% python3 -q
>>> import numpy as np
>>> np.set_printoptions(suppress=True, linewidth=160)
>>> K = np.loadtxt("out19.csv", delimiter=",")
>>> K
array([[ 0.,  0.,  0.],
       [ 0.,  0.,  0.],
       [-1., -1., -1.],
       [-2.,  2., -1.],
       [-3.,  3., -2.],
       [-1., -1., -1.],
       [-2.,  2., -1.],
       [ 0.,  0.,  0.],
       [-2.,  4., -1.],
       [-2.,  2., -1.],
       [-2.,  2., -1.],
       [ 0.,  0.,  0.],
       [-2.,  2., -1.]])
>>> lab = K[:, 0] > np.median(K[:, 0])
>>> r0 = K[lab].mean(axis=0) - K[~lab].mean(axis=0)
>>> np.argsort(-np.abs(r0).round(6), kind="stable")
array([1, 0, 2])
>>> print(lab.astype(int))
[1 1 1 0 0 1 0 1 0 0 0 1 0]
>>> Xs = K - K.mean(axis=0)
>>> V = np.linalg.svd(Xs)[2][:2]
>>> Y = Xs - Xs @ V.T @ V
>>> np.round((Xs @ V.T).std(axis=0), 2)
array([1.78, 0.65])
>>> print(np.linalg.norm(Y, axis=1).round(6).argmax())
4
>>> print(np.round(np.diag(V.T @ V), 2))
[0.63 0.98 0.39]
>>> vec = np.array([3, 1, 3])
>>> y = K @ vec
>>> np.round(np.linalg.pinv(K) @ K, 2) + 0
array([[1., 0., 0.],
       [0., 1., 0.],
       [0., 0., 1.]])
>>> try:
...     np.linalg.solve(K, y)
... except np.linalg.LinAlgError as e:
...     print(repr(e))
... 
LinAlgError('Last 2 dimensions of the array must be square')
>>> y
array([  0.,   0.,  -7.,  -7., -12.,  -7.,  -7.,   0.,  -5.,  -7.,  -7.,   0.,  -7.])
>>> rng = np.random.default_rng(987)
>>> y = y + 0.02 * rng.normal(size=13)
>>> y.round(2) + 0
array([  0.04,  -0.02,  -7.  ,  -7.01, -12.03,  -7.01,  -6.98,   0.01,  -4.99,  -7.02,  -7.01,   0.  ,  -6.98])
>>> b, *_ = np.linalg.lstsq(K, y)
>>> round(float(np.linalg.norm(y - K @ b)), 2)
0.07
>>> b.round()
array([3., 1., 3.])
>>> np.round(K.T @ (y - K @ b), 2) + 0
array([0., 0., 0.])
>>> print(b.round(2))
[2.98 1.   3.03]
>>> hat = K @ np.linalg.solve(K.T @ K, K.T)
>>> np.round(np.linalg.eigvalsh(hat), 2) + 0
array([0., 0., 0., 0., 0., 0., 0., 0., 0., 0., 1., 1., 1.])
>>> np.allclose(hat @ hat, hat)
True
>>> np.round(np.diag(hat), 2)
array([0. , 0. , 0.4, 0.2, 0.6, 0.4, 0.2, 0. , 0.6, 0.2, 0.2, 0. , 0.2])
>>> data = np.load("test3.npy")
>>> print(data)
[[ 0.  0.  0.  0.  2.]
 [ 0.  0.  0.  0. -3.]
 [ 0.  0.  0.  0. -2.]
 [ 0.  0.  0.  0.  0.]
 [ 2. -3. -2.  0.  0.]]
>>> np.linalg.cond(data) > 100
np.True_
>>> np.linalg.matrix_rank(data, rtol=0.1)
np.int64(2)
>>> print([round(float(x), 2) for x in np.linalg.svd(data, compute_uv=False)[:3]])
[4.12, 4.12, 0.0]
>>> left, s, VT = np.linalg.svd(data)
>>> V = VT[:(s > 1e-8).sum()]
>>> vec = data[0] + -2 * data[1] + rng.integers(2) * np.eye(5)[4]
>>> print(vec)
[0. 0. 0. 0. 9.]
>>> np.allclose(V.T @ V @ vec, vec)
True
>>> round(np.linalg.norm(vec - V.T @ V @ vec), 2)
np.float64(0.0)
>>> ev, V = np.linalg.eigh(data)
>>> np.round(np.linalg.eigvalsh(data @ data), 2) + 0
array([ 0.,  0.,  0., 17., 17.])
>>> C = np.array([[7, -6, -1, -8], [-8, 3, -4, 6]])
>>> arr = np.repeat(C, 22 // 2, axis=0)
>>> arr = arr + 0.02 * rng.normal(size=arr.shape)
>>> arr.round(2)
array([[ 7.03, -6.01, -0.98, -8.02],
       [ 7.01, -6.  , -1.01, -8.01],
       [ 7.03, -6.  , -1.03, -7.99],
       [ 6.98, -6.02, -1.01, -8.02],
       [ 7.03, -6.02, -1.03, -8.01],
       [ 7.01, -5.99, -0.98, -8.01],
       [ 7.  , -6.01, -0.98, -7.97],
       [ 6.98, -6.04, -0.98, -8.03],
       [ 7.  , -6.03, -0.96, -8.03],
       [ 6.99, -6.  , -1.02, -8.  ],
       [ 6.99, -6.06, -1.03, -8.  ],
       [-7.96,  2.98, -4.04,  5.96],
       [-8.  ,  2.99, -4.  ,  6.01],
       [-7.97,  3.03, -4.01,  5.99],
       [-7.99,  3.03, -3.98,  6.  ],
       [-7.99,  3.  , -4.  ,  5.99],
       [-8.01,  3.02, -3.98,  6.01],
       [-7.97,  2.97, -4.02,  5.98],
       [-7.97,  3.01, -4.01,  6.01],
       [-8.02,  3.  , -4.  ,  5.99],
       [-7.97,  3.  , -4.  ,  6.  ],
       [-8.02,  2.96, -3.96,  5.97]])
>>> cov = np.cov(arr, rowvar=False)
>>> np.round(arr.std(axis=0), 2)
array([7.5 , 4.51, 1.5 , 7.  ])
>>> cov.round(2)
array([[ 58.88, -35.4 ,  11.78, -54.98],
       [-35.4 ,  21.29,  -7.08,  33.05],
       [ 11.78,  -7.08,   2.36, -11.  ],
       [-54.98,  33.05, -11.  ,  51.33]])
>>> np.argsort(-arr.std(axis=0).round(6), kind="stable")
array([0, 3, 1, 2])
>>> np.round(np.median(arr, axis=0), 2)
array([-0.49, -1.52, -2.5 , -1.  ])
>>> np.argwhere(np.triu(np.abs(np.corrcoef(arr.T)) > 0.8, 1))
array([[0, 1],
       [0, 2],
       [0, 3],
       [1, 2],
       [1, 3],
       [2, 3]])
>>> round(np.corrcoef(arr[:, 3], arr[:, 1])[0, 1], 2)
np.float64(1.0)
>>> np.round(np.corrcoef(arr.T), 2)
array([[ 1., -1.,  1., -1.],
       [-1.,  1., -1.,  1.],
       [ 1., -1.,  1., -1.],
       [-1.,  1., -1.,  1.]])
